In [1]: import numpy as np

In [2]: from numpy import linalg as LA

In [3]: np.set_printoptions(suppress=True, linewidth=100)

In [4]: rnd = lambda a: np.round(a, 3) + 0

In [5]: M = np.load("m.npy")

In [6]: print(M)
[[2 3 6 9]
 [3 3 9 9]
 [2 3 0 0]
 [3 3 0 0]]

In [7]: rng = np.random.default_rng(84075)

In [8]: idx = rng.permutation(4)

In [9]: A2 = M[:, idx] * rng.choice([-1, 1], 4)

In [10]: print(A2)
[[ 3  6 -2  9]
 [ 3  9 -3  9]
 [ 3  0 -2  0]
 [ 3  0 -3  0]]

In [11]: U, _, Vh = LA.svd(M.T @ A2)

In [12]: print(rnd(LA.lstsq(M, A2)[0]))
[[ 0.  0. -1.  0.]
 [ 1.  0.  0.  0.]
 [ 0.  1.  0.  0.]
 [ 0.  0.  0.  1.]]

In [13]: print(rnd(U @ Vh))
[[ 0.  0. -1.  0.]
 [ 1.  0.  0.  0.]
 [ 0.  1.  0.  0.]
 [ 0.  0.  0.  1.]]

In [14]: arr = np.loadtxt("test16.csv", delimiter=",")

In [15]: print(arr)
[[ 7.  9.  0.  0.  0.  0.  0.  0.]
 [ 0.  2.  3.  0.  0.  0.  0.  0.]
 [ 0. 12.  0.  0.  0.  0.  0.  0.]
 [15.  0.  0.  0.  7.  0.  6.  0.]
 [ 0.  0. 18.  3.  0.  2.  0.  1.]
 [ 0.  0. 20.  8.  0.  0.  0.  0.]
 [ 5.  0.  7.  0.  0.  0.  0.  0.]
 [ 0.  0.  4.  0.  0.  0.  0.  0.]
 [ 9.  0.  0.  0.  4.  0.  0.  0.]
 [ 9.  0.  9.  0. 12.  4. 11.  2.]
 [ 0.  0.  0.  0.  0.  0.  0.  0.]
 [ 0.  4. 16.  0.  4. 10.  2.  4.]
 [ 0.  0.  3.  0.  0.  0.  0.  0.]
 [12.  0.  0.  0.  5.  0.  4.  0.]
 [ 0. 12.  0.  0.  0.  0.  0.  0.]
 [ 0.  5. 12.  0.  0.  0.  0.  0.]
 [ 0.  8. 12.  0.  0.  2.  0.  0.]
 [ 6.  0.  2.  0.  0.  0.  0.  0.]
 [ 1.  0.  2.  0.  0.  0.  0.  0.]
 [ 1.  3.  8.  0.  7. 10.  2.  2.]
 [ 5.  4.  6.  0.  0.  0.  0.  0.]
 [ 0.  1. 21.  4.  0.  0.  0.  0.]
 [ 0.  0. 10.  0.  0.  6.  0.  0.]
 [ 0.  4. 16.  0.  4. 10.  2.  4.]
 [ 0.  0. 22.  5.  0.  0.  0.  0.]
 [ 9.  4.  0.  0.  0.  0.  0.  0.]
 [ 0.  0.  2.  0.  0.  0.  0.  0.]
 [ 0.  1.  2.  0.  0.  2.  0.  0.]
 [ 0.  2.  0.  0.  0.  0.  0.  0.]
 [ 4.  1.  9.  0.  5.  4.  3.  1.]
 [ 0.  0. 15.  1.  0.  0.  0.  0.]
 [ 8.  8.  7.  0.  7.  4.  4.  1.]]

In [16]: Xs = arr - arr.mean(axis=0)

In [17]: U, sigma, Vh = LA.svd(Xs, full_matrices=False)

In [18]: print(np.abs(Vh[0]).argmax())
2

In [19]: print(np.abs(U[:, 0]).argmax())
24

In [20]: print((np.sign(U[:, 0]) == np.sign(U[0, 0])).astype(int))
[1 1 1 1 0 0 1 1 1 1 1 0 1 1 1 0 0 1 1 0 1 0 0 0 0 1 1 1 1 0 0 1]

In [21]: print(np.searchsorted(np.cumsum(sigma ** 2) / (sigma ** 2).sum(), 0.9) + 1)
4

In [22]: print(rnd(np.abs(Vh[-1])))
[0.009 0.012 0.009 0.01  0.144 0.298 0.221 0.917]

In [23]: print(rnd(Vh[0] * np.sign(Vh[0, np.abs(Vh[0]).argmax()])))
[-0.307 -0.083  0.919  0.158 -0.039  0.152 -0.036  0.053]

In [24]: print(LA.matrix_rank(Xs))
8
